In [1]: import numpy as np

In [2]: np.set_printoptions(precision=2, suppress=True, linewidth=160)

In [3]: X = np.diag(np.array([1, 3, 3, 0])) + 3 * np.eye(4, k=1) + 3 * np.eye(4, k=-1)

In [4]: X
Out[4]: 
array([[1., 3., 0., 0.],
       [3., 3., 3., 0.],
       [0., 3., 3., 3.],
       [0., 0., 3., 0.]])

In [5]: r0 = np.array([2, -2, 5])

In [6]: np.correlate(X[1], X[0], "full")
Out[6]: array([ 0.,  0.,  9., 12., 12.,  3.,  0.])

In [7]: np.cross(X[1, :3], X[0, :3])
Out[7]: array([-9.,  3.,  6.])

In [8]: np.array([np.convolve(row, r0, "same") for row in X])
Out[8]: 
array([[ 4., -1., 15.,  0.],
       [ 0., 15.,  9., 15.],
       [ 6.,  0., 15.,  9.],
       [ 0.,  6., -6., 15.]])

In [9]: np.polyval(r0, X[1])
Out[9]: array([17., 17., 17.,  5.])

In [10]: rng = np.random.default_rng(5596)

In [11]: lab = rng.permutation(4)

In [12]: lab
Out[12]: array([1, 0, 2, 3])

In [13]: out = X[lab][:, lab]

In [14]: np.sort(np.abs(np.linalg.eigvals(out)))
Out[14]: array([0.8 , 2.81, 3.28, 7.33])

In [15]: np.diag(out)
Out[15]: array([3., 1., 3., 0.])

In [16]: out
Out[16]: 
array([[3., 3., 3., 0.],
       [3., 1., 0., 0.],
       [3., 0., 3., 3.],
       [0., 0., 3., 0.]])

In [17]: np.linalg.matrix_rank(X)
Out[17]: np.int64(4)

In [18]: np.diff(X, axis=0)
Out[18]: 
array([[ 2.,  0.,  3.,  0.],
       [-3.,  0.,  0.,  3.],
       [ 0., -3.,  0., -3.]])

In [19]: np.round(np.linalg.norm(X), 2)
Out[19]: np.float64(8.54)

In [20]: X[4]
---------------------------------------------------------------------------
IndexError                                Traceback (most recent call last)
Cell In[20], line 1
----> 1 X[4]

IndexError: index 4 is out of bounds for axis 0 with size 4

In [21]: np.linalg.rank(X)
---------------------------------------------------------------------------
AttributeError                            Traceback (most recent call last)
Cell In[21], line 1
----> 1 np.linalg.rank(X)

AttributeError: module 'numpy.linalg' has no attribute 'rank'

In [22]: out = np.array([[-2, 2, 2]])

In [23]: feats = np.block([[np.zeros((1, 1)), out], [out.T, np.zeros((3, 3))]])

In [24]: feats
Out[24]: 
array([[ 0., -2.,  2.,  2.],
       [-2.,  0.,  0.,  0.],
       [ 2.,  0.,  0.,  0.],
       [ 2.,  0.,  0.,  0.]])

In [25]: np.round(feats @ np.linalg.pinv(feats) @ feats, 2) + 0
Out[25]: 
array([[ 0., -2.,  2.,  2.],
       [-2.,  0.,  0.,  0.],
       [ 2.,  0.,  0.,  0.],
       [ 2.,  0.,  0.,  0.]])

In [26]: np.unique(feats.round(6), axis=0).shape
Out[26]: (3, 4)

In [27]: arr = np.loadtxt("test5.csv", delimiter=",")

In [28]: arr
Out[28]: 
array([[7., 2., 2., 2.],
       [2., 4., 1., 1.],
       [2., 1., 4., 1.],
       [2., 1., 1., 4.]])

In [29]: (arr + arr.T) / 2
Out[29]: 
array([[7., 2., 2., 2.],
       [2., 4., 1., 1.],
       [2., 1., 4., 1.],
       [2., 1., 1., 4.]])

In [30]: (arr - arr.T) / 2
Out[30]: 
array([[0., 0., 0., 0.],
       [0., 0., 0., 0.],
       [0., 0., 0., 0.],
       [0., 0., 0., 0.]])

In [31]: arr.inv()
---------------------------------------------------------------------------
AttributeError                            Traceback (most recent call last)
Cell In[31], line 1
----> 1 arr.inv()

AttributeError: 'numpy.ndarray' object has no attribute 'inv'

In [32]: np.trace(arr)
Out[32]: np.float64(19.0)

In [33]: np.sort(np.abs(np.linalg.eigvals(arr)))
Out[33]: array([ 3.,  3.,  3., 10.])

In [34]: arr @ arr
Out[34]: 
array([[61., 26., 26., 26.],
       [26., 22., 13., 13.],
       [26., 13., 22., 13.],
       [26., 13., 13., 22.]])

In [35]: np.linalg.determinant(arr)
---------------------------------------------------------------------------
AttributeError                            Traceback (most recent call last)
Cell In[35], line 1
----> 1 np.linalg.determinant(arr)

AttributeError: module 'numpy.linalg' has no attribute 'determinant'

In [36]: np.round(np.linalg.det(arr), 2)
Out[36]: np.float64(270.0)

In [37]: np.allclose(arr @ arr.T, arr.T @ arr)
Out[37]: True

In [38]: np.allclose(arr, arr.T)
Out[38]: True

In [39]: np.linalg.matrix_power(arr, 4)
Out[39]: 
array([[5749., 2834., 2834., 2834.],
       [2834., 1498., 1417., 1417.],
       [2834., 1417., 1498., 1417.],
       [2834., 1417., 1417., 1498.]])

In [40]: ev, evecs = np.linalg.eigh(arr)

In [41]: (ev > 1e-8).sum(), (ev < -1e-8).sum()
Out[41]: (np.int64(4), np.int64(0))

In [42]: np.abs(evecs[:, -1])
Out[42]: array([0.76, 0.38, 0.38, 0.38])

In [43]: np.abs(evecs[:, -1]).round(6).argmax()
Out[43]: np.int64(0)

In [44]: np.round(evecs.T @ arr @ evecs, 2) + 0
Out[44]: 
array([[ 3.,  0.,  0.,  0.],
       [ 0.,  3.,  0.,  0.],
       [ 0.,  0.,  3.,  0.],
       [ 0.,  0.,  0., 10.]])

In [45]: np.round(evecs.T @ evecs, 2) + 0
Out[45]: 
array([[1., 0., 0., 0.],
       [0., 1., 0., 0.],
       [0., 0., 1., 0.],
       [0., 0., 0., 1.]])

In [46]: np.round(ev.sum(), 2), np.trace(arr)
Out[46]: (np.float64(19.0), np.float64(19.0))

In [47]: np.linalg.eigvalsh(arr @ arr)
Out[47]: array([  9.,   9.,   9., 100.])

In [48]: np.unique(ev.round(6) + 0, return_counts=True)[1]
Out[48]: array([3, 1])

In [49]: out = np.array([[3, 0, 1], [0, 1, 3], [0, 1, 3]])

In [50]: out[-1] = out[0]

In [51]: E = out + 0.02 * np.eye(3)

In [52]: E
Out[52]: 
array([[3.02, 0.  , 1.  ],
       [0.  , 1.02, 3.  ],
       [3.  , 0.  , 1.02]])

In [53]: ev, evecs = np.linalg.eig(E)

In [54]: np.sort(np.linalg.eigvals(E.T))
Out[54]: array([0.02, 1.02, 4.02])

In [55]: round(np.prod(ev), 2)
Out[55]: np.float64(0.08)

In [56]: np.round(np.sort(np.linalg.eigvals(E @ E)), 2) + 0
Out[56]: array([ 0.  ,  1.04, 16.16])

In [57]: ev
Out[57]: array([1.02, 4.02, 0.02])

In [58]: np.argsort(-np.linalg.norm(E, axis=0).round(6), kind="stable")[:3]
Out[58]: array([0, 2, 1])

In [59]: out = np.array([[7, 5], [0, 8]])

In [60]: Z = np.kron(out, E)

In [61]: Z
Out[61]: 
array([[21.14,  0.  ,  7.  , 15.1 ,  0.  ,  5.  ],
       [ 0.  ,  7.14, 21.  ,  0.  ,  5.1 , 15.  ],
       [21.  ,  0.  ,  7.14, 15.  ,  0.  ,  5.1 ],
       [ 0.  ,  0.  ,  0.  , 24.16,  0.  ,  8.  ],
       [ 0.  ,  0.  ,  0.  ,  0.  ,  8.16, 24.  ],
       [ 0.  ,  0.  ,  0.  , 24.  ,  0.  ,  8.16]])

In [62]: Z.shape
Out[62]: (6, 6)

In [63]: np.linalg.matrix_rank(Z)
Out[63]: np.int64(6)

In [64]: A = np.array([[-0.7, -1.5, -2.12],
    ...:     [-0.6, 0.1, -1.8],
    ...:     [0.2, -0.1, 0.58],
    ...:     [-1.7, 0.9, -4.96],
    ...:     [-0.6, -2.0, -1.94],
    ...:     [0.3, -1.4, 1.06],
    ...:     [-0.1, -0.2, -0.19],
    ...:     [2.7, 3.4, 8.19],
    ...:     [-0.7, -0.6, -2.1],
    ...:     [0.1, -0.5, 0.2],
    ...:     [0.3, -0.4, 0.89]])

In [65]: A
Out[65]: 
array([[-0.7 , -1.5 , -2.12],
       [-0.6 ,  0.1 , -1.8 ],
       [ 0.2 , -0.1 ,  0.58],
       [-1.7 ,  0.9 , -4.96],
       [-0.6 , -2.  , -1.94],
       [ 0.3 , -1.4 ,  1.06],
       [-0.1 , -0.2 , -0.19],
       [ 2.7 ,  3.4 ,  8.19],
       [-0.7 , -0.6 , -2.1 ],
       [ 0.1 , -0.5 ,  0.2 ],
       [ 0.3 , -0.4 ,  0.89]])

In [66]: r0 = np.array([-5, 7])

In [67]: np.cross(A[2, :3], A[9, :3])
Out[67]: array([ 0.27,  0.02, -0.09])

In [68]: F = np.load("run5.npy")

In [69]: F
Out[69]: 
array([[-3,  5, -3],
       [ 5, -3,  5],
       [-3,  5, -3]])

In [70]: np.round(np.linalg.svd(F, compute_uv=False), 2) + 0
Out[70]: array([11.73,  2.73,  0.  ])

In [71]: F[3]
---------------------------------------------------------------------------
IndexError                                Traceback (most recent call last)
Cell In[71], line 1
----> 1 F[3]

IndexError: index 3 is out of bounds for axis 0 with size 3

In [72]: np.linalg.matrix_rank(F)
Out[72]: np.int64(2)

In [73]: np.diff(F, axis=0)
Out[73]: 
array([[ 8, -8,  8],
       [-8,  8, -8]])

In [74]: np.zeros(3, 3)
---------------------------------------------------------------------------
TypeError                                 Traceback (most recent call last)
Cell In[74], line 1
----> 1 np.zeros(3, 3)

TypeError: Cannot interpret '3' as a data type

In [75]: F.mean(axis=0)
Out[75]: array([-0.33,  2.33, -0.33])

In [76]: ev, evecs = np.linalg.eigh(F)

In [77]: x = np.array([3, 2, 3])

In [78]: evecs * np.abs(ev) @ evecs.T
Out[78]: 
array([[ 4.08, -3.11,  4.08],
       [-3.11,  6.29, -3.11],
       [ 4.08, -3.11,  4.08]])

In [79]: np.linalg.eigvalsh(F[1:, 1:])
Out[79]: array([-8.,  2.])

In [80]: evecs * np.maximum(ev, 0) @ evecs.T
Out[80]: 
array([[0.54, 0.94, 0.54],
       [0.94, 1.65, 0.94],
       [0.54, 0.94, 0.54]])

In [81]: (np.sign(evecs[:, -1].round(6)) == np.sign(evecs[0, -1].round(6))).astype(int)
Out[81]: array([1, 1, 1])

In [82]: mat = np.load("dump.npy")

In [83]: mat
Out[83]: 
array([[-0.17, -0.23,  0.01, -0.96],
       [-0.86, -0.24, -0.41,  0.21],
       [ 0.34,  0.22, -0.91, -0.12],
       [-0.34,  0.92,  0.11, -0.16]])

In [84]: t = np.radians(69)

In [85]: Rm = np.eye(4)

In [86]: Rm[3, 3] = Rm[1, 1] = np.cos(t)

In [87]: Rm[3, 1], Rm[1, 3] = -np.sin(t), np.sin(t)

In [88]: Rm
Out[88]: 
array([[ 1.  ,  0.  ,  0.  ,  0.  ],
       [ 0.  ,  0.36,  0.  ,  0.93],
       [ 0.  ,  0.  ,  1.  ,  0.  ],
       [ 0.  , -0.93,  0.  ,  0.36]])

In [89]: out = mat @ Rm.T

In [90]: np.linalg.svd(mat, compute_uv=False), np.linalg.svd(out, compute_uv=False)
Out[90]: (array([1., 1., 1., 1.]), array([1., 1., 1., 1.]))

In [91]: out
Out[91]: 
array([[-0.17, -0.98,  0.01, -0.13],
       [-0.86,  0.11, -0.41,  0.29],
       [ 0.34, -0.04, -0.91, -0.25],
       [-0.34,  0.18,  0.11, -0.91]])

In [92]: np.allclose(mat @ mat.T, out @ out.T)
Out[92]: True

In [93]: round(float(np.linalg.det(Rm)), 2), round(np.trace(Rm), 2)
Out[93]: (1.0, np.float64(2.72))

In [94]: O, evecs = np.linalg.qr(mat[:, :1])[0], np.linalg.qr(mat[:, 1:])[0]

In [95]: sigma = np.linalg.svd(O.T @ evecs, compute_uv=False)

In [96]: sigma.round(2) + 0
Out[96]: array([0.])

In [97]: (sigma > 0.9).sum()
Out[97]: np.int64(0)

In [98]: np.degrees(np.arccos(sigma.clip(0, 1)))
Out[98]: array([90.])

In [99]: np.round(np.linalg.norm(O @ O.T - evecs @ evecs.T, 2), 2)
Out[99]: np.float64(1.0)

In [100]: np.round((mat + mat.T) / 2, 2) + 0
Out[100]: 
array([[-0.17, -0.54,  0.18, -0.65],
       [-0.54, -0.24, -0.1 ,  0.56],
       [ 0.18, -0.1 , -0.91,  0.  ],
       [-0.65,  0.56,  0.  , -0.16]])

In [101]: np.linalg.matrix_power(mat, 3)
Out[101]: 
array([[ 0.48,  0.3 ,  0.38, -0.73],
       [-0.43,  0.72, -0.49, -0.24],
       [ 0.76,  0.23, -0.5 ,  0.34],
       [-0.02,  0.58,  0.61,  0.54]])

In [102]: round(float(np.linalg.det(mat)), 2)
Out[102]: -1.0

In [103]: (mat - mat.T) / 2
Out[103]: 
array([[ 0.  ,  0.32, -0.17, -0.31],
       [-0.32,  0.  , -0.31, -0.36],
       [ 0.17,  0.31,  0.  , -0.12],
       [ 0.31,  0.36,  0.12,  0.  ]])

In [104]: np.allclose(mat @ mat.T, mat.T @ mat)
Out[104]: True

In [105]: np.round(np.trace(mat), 2)
Out[105]: np.float64(-1.47)

In [106]: mat @ mat
Out[106]: 
array([[ 0.56, -0.79, -0.02,  0.27],
       [ 0.14,  0.35,  0.48,  0.79],
       [-0.51, -0.44,  0.72, -0.16],
       [-0.64, -0.26, -0.5 ,  0.53]])

In [107]: np.allclose(mat, mat.T)
Out[107]: False
